$ python -q
>>> import numpy as np
>>> np.set_printoptions(precision=1, suppress=True, linewidth=200)
>>> arr = np.load("out14.npy")
>>> arr
array([[0, 1, 0, 0, 1, 0, 0, 0],
       [1, 0, 0, 0, 0, 0, 0, 0],
       [0, 0, 0, 1, 0, 0, 0, 1],
       [0, 0, 1, 0, 0, 0, 1, 0],
       [1, 0, 0, 0, 0, 0, 0, 1],
       [0, 0, 0, 0, 0, 0, 1, 0],
       [0, 0, 0, 1, 0, 1, 0, 1],
       [0, 0, 1, 0, 1, 0, 1, 0]])
>>> # equal to its transpose
>>> ev, vecs = np.linalg.eigvalsh(arr)
Traceback (most recent call last):
  File "<python-input-5>", line 1, in <module>
    ev, vecs = np.linalg.eigvalsh(arr)
    ^^^^^^^^
ValueError: too many values to unpack (expected 2)
>>> ev, vecs = np.linalg.eigh(arr)
>>> np.linalg.eigvalsh(arr + -3 * np.eye(8))
array([-5.3, -4.5, -3.7, -3.4, -2.6, -2.3, -1.5, -0.7])
>>> np.linalg.eigvalsh(arr @ arr)
array([0.2, 0.2, 0.5, 0.5, 2.1, 2.1, 5.2, 5.2])
>>> np.round(vecs @ np.diag(ev) @ vecs.T, 1) + 0
array([[0., 1., 0., 0., 1., 0., 0., 0.],
       [1., 0., 0., 0., 0., 0., 0., 0.],
       [0., 0., 0., 1., 0., 0., 0., 1.],
       [0., 0., 1., 0., 0., 0., 1., 0.],
       [1., 0., 0., 0., 0., 0., 0., 1.],
       [0., 0., 0., 0., 0., 0., 1., 0.],
       [0., 0., 0., 1., 0., 1., 0., 1.],
       [0., 0., 1., 0., 1., 0., 1., 0.]])
>>> (ev > 1e-8).sum(), (ev < -1e-8).sum()
(np.int64(4), np.int64(4))
>>> np.linalg.svd(arr, compute_uv=False)
array([2.3, 2.3, 1.5, 1.5, 0.7, 0.7, 0.4, 0.4])
>>> np.abs(vecs[:, -1]).round(6).argmax()
np.int64(7)
>>> rng = np.random.default_rng(65342)
>>> B = arr + rng.integers(-2, 3, (8, 4)) @ rng.integers(-2, 3, (4, 8))
>>> B
array([[  2,  -2,  -4,  -3,   2,   1,  -3,   3],
       [ -1,  -5,   0,   3,  -3,  -1,  -2,   2],
       [  2,  -3,  -3,  -2,  -2,   4,  -2,  -1],
       [ -8,  -1,   6,   3,   4,  -4,  -3,   4],
       [  3,  -4,  -3,   0,  -3,   1,  -1,   2],
       [  3,   6,  -1,  -4,   5,   0,   3,   0],
       [  2,   0,  -4, -11,   4,  11,  -6,  -5],
       [ -5,  -3,   5,   7,  -2,  -4,   1,   2]])
>>> B - arr
array([[  2,  -3,  -4,  -3,   1,   1,  -3,   3],
       [ -2,  -5,   0,   3,  -3,  -1,  -2,   2],
       [  2,  -3,  -3,  -3,  -2,   4,  -2,  -2],
       [ -8,  -1,   5,   3,   4,  -4,  -4,   4],
       [  2,  -4,  -3,   0,  -3,   1,  -1,   1],
       [  3,   6,  -1,  -4,   5,   0,   2,   0],
       [  2,   0,  -4, -12,   4,  10,  -6,  -6],
       [ -5,  -3,   4,   7,  -3,  -4,   0,   2]])
>>> np.round(np.linalg.svd(B - arr, compute_uv=False), 1) + 0
array([24.3, 13.3, 11.6,  6.9,  0. ,  0. ,  0. ,  0. ])
>>> np.linalg.matrix_rank(B - arr, tol=1e-8)
np.int64(4)
>>> idx = rng.permutation(8)
>>> idx
array([5, 2, 7, 6, 3, 1, 4, 0])
>>> B = arr[idx][:, idx]
>>> np.sort(np.abs(np.linalg.eigvals(B)))
array([0.4, 0.4, 0.7, 0.7, 1.5, 1.5, 2.3, 2.3])
>>> np.trace(B)
np.int64(0)
>>> [round(float(np.linalg.det(arr[:i, :i])), 2) + 0 for i in range(1, 9)]
[0.0, -1.0, 0.0, 1.0, 0.0, 0.0, 0.0, 1.0]
>>> F = np.load("arr.npy")
>>> F.round(1) + 0
array([[ 0.1,  1.6, -0.2,  0. , -0.3, -0.9, -0.1,  0.6],
       [ 0.1,  1. ,  0. , -0.5,  1.1,  0.7,  0.7, -0.8],
       [ 0.8,  0.1,  1.5,  0.1,  0.3, -0.3, -0.7, -0.3],
       [ 1.3,  0.3, -0.4,  0.6, -0.8,  1. , -0.1, -0.1],
       [ 0.4, -0.2, -1.1,  0.3,  0.6, -0.8, -0.8, -1. ],
       [ 0.4, -0.2,  0. , -1.5, -0.9, -0.3,  0.2, -0.7],
       [ 0. , -0.1,  0.3,  0.9, -0.4, -0.7,  1.3, -0.8],
       [-1.1,  0.5,  0.3,  0.2, -0.7,  0.4, -0.7, -1. ]])
>>> Q, vecs = np.linalg.qr(F[:, :6])[0], np.linalg.qr(F[:, 6:])[0]
>>> s = np.linalg.svd(Q.T @ vecs, compute_uv=False)
>>> np.degrees(np.arccos(s.clip(0, 1)))
array([90., 90.])
>>> (s > 0.9).sum()
np.int64(0)
>>> s.round(1) + 0
array([0., 0.])
>>> round(np.linalg.norm(F[3] - F[5]), 1)
np.float64(2.8)
>>> round(np.linalg.norm(F, "nuc"), 1)
np.float64(16.0)
>>> round(np.linalg.norm(F[3], 1), 1), round(np.linalg.norm(F[3], np.inf), 1)
(np.float64(4.7), np.float64(1.3))
>>> round(np.linalg.norm(F, 1), 1), round(np.linalg.norm(F, np.inf), 1)
(np.float64(5.3), np.float64(5.1))
